>>> import numpy as np
>>> import numpy.linalg as la
>>> np.set_printoptions(precision=3, suppress=True, linewidth=140)
>>> K = np.load("a.npy")
>>> K
array([[-22.369,   5.887,  21.98 , -15.63 ,  10.87 ],
       [-20.749,   6.312,  22.783, -12.52 ,  10.25 ],
       [-21.912,   6.292,  21.527, -12.492,   9.94 ],
       [  5.604,  16.209, -25.833, -11.956,  17.383],
       [-23.171,   6.233,  22.924, -12.882,  10.759],
       [  5.436,  15.678, -24.833,  -9.494,  17.339],
       [-23.427,   6.376,  19.808, -13.604,  10.046],
       [-21.032,   4.993,  23.268, -14.857,  10.133],
       [ -1.867,  18.134, -38.829,  23.357, -15.87 ],
       [ -1.098,  15.461, -38.253,  24.752, -16.822],
       [  5.121,  15.558, -25.94 ,  -8.983,  17.426],
       [-21.379,   4.433,  21.373, -15.122,  10.353],
       [-21.321,   6.27 ,  20.926, -14.247,   9.573]])
>>> la.matrix_rank(K, rtol=0.1)
np.int64(3)
>>> [round(float(x), 3) for x in la.svd(K, compute_uv=False)[:3]]
[116.955, 63.177, 43.767]
>>> np.argsort(-la.norm(K, axis=0).round(6), kind="stable")[:3]
array([2, 0, 3])
>>> round(np.log10(la.cond(K)))
2
>>> np.round(la.norm(K, 2) / la.norm(K), 3)
np.float64(0.835)
>>> mat = np.load("arr.npy")
>>> mat
array([[-1.783, -1.519, -0.374, -0.117,  0.881,  0.903, -0.474, -0.903,  0.374,  0.271, -0.717],
       [ 0.34 , -1.038,  2.21 , -0.661,  0.211,  0.05 , -0.541,  0.226,  0.013, -1.438,  0.169],
       [ 1.529, -0.648,  0.49 ,  0.536, -0.104,  1.396,  0.737, -1.42 ,  0.093,  0.935,  0.56 ],
       [-0.849, -0.135,  0.606, -0.771,  0.351,  0.368,  0.258,  1.146, -0.748,  1.52 ,  1.671],
       [ 0.255,  0.155, -0.417, -0.339, -0.147,  1.62 ,  0.291,  1.52 ,  1.852, -0.37 , -0.111],
       [ 1.359, -0.704, -1.362, -0.969,  0.599,  0.081, -1.734,  0.218, -0.516,  0.003,  0.422],
       [ 0.425,  0.786,  0.872,  1.044,  1.332,  0.533, -0.856,  0.778, -0.508,  0.883, -1.384],
       [ 0.34 ,  0.255,  0.548, -1.959, -0.402, -0.646,  0.072, -0.441,  0.77 ,  1.322, -1.25 ],
       [ 0.51 , -1.988, -0.241,  0.704, -0.465, -0.906,  0.822,  1.261, -0.171,  0.559, -0.769],
       [-0.425, -0.067,  0.303,  0.452, -2.328,  0.698, -1.492,  0.118, -0.367,  0.441, -0.203],
       [ 0.   , -0.144,  0.359,  0.992,  0.303, -1.207, -1.068, -0.203,  1.893,  0.709,  1.025]])
>>> np.round(mat.T @ mat, 3) + 0
array([[9., 0., 0., 0., 0., 0., 0., 0., 0., 0., 0.],
       [0., 9., 0., 0., 0., 0., 0., 0., 0., 0., 0.],
       [0., 0., 9., 0., 0., 0., 0., 0., 0., 0., 0.],
       [0., 0., 0., 9., 0., 0., 0., 0., 0., 0., 0.],
       [0., 0., 0., 0., 9., 0., 0., 0., 0., 0., 0.],
       [0., 0., 0., 0., 0., 9., 0., 0., 0., 0., 0.],
       [0., 0., 0., 0., 0., 0., 9., 0., 0., 0., 0.],
       [0., 0., 0., 0., 0., 0., 0., 9., 0., 0., 0.],
       [0., 0., 0., 0., 0., 0., 0., 0., 9., 0., 0.],
       [0., 0., 0., 0., 0., 0., 0., 0., 0., 9., 0.],
       [0., 0., 0., 0., 0., 0., 0., 0., 0., 0., 9.]])
>>> la.svd(mat, compute_uv=False)
array([3., 3., 3., 3., 3., 3., 3., 3., 3., 3., 3.])
>>> vec = np.array([1, 2, 2, 1, -1, -1, 0, 2, 0, 3, 1])
>>> mat @ vec
array([-9.182, -1.934,  0.984,  7.126, -0.262, -3.555,  5.742,  2.87 ,  1.556,  3.484,  5.073])
>>> mat @ np.eye(11)[7]
array([-0.903,  0.226, -1.42 ,  1.146,  1.52 ,  0.218,  0.778, -0.441,  1.261,  0.118, -0.203])
>>> mat @ np.ones(11)
array([-3.459, -0.461,  4.104,  3.416,  4.309, -2.603,  3.905, -1.392, -0.685, -2.871,  2.659])
>>> (mat * vec).sum(axis=1)
array([-9.182, -1.934,  0.984,  7.126, -0.262, -3.555,  5.742,  2.87 ,  1.556,  3.484,  5.073])
>>> np.sign((mat @ vec).round(6))
array([-1., -1.,  1.,  1., -1., -1.,  1.,  1.,  1.,  1.,  1.])
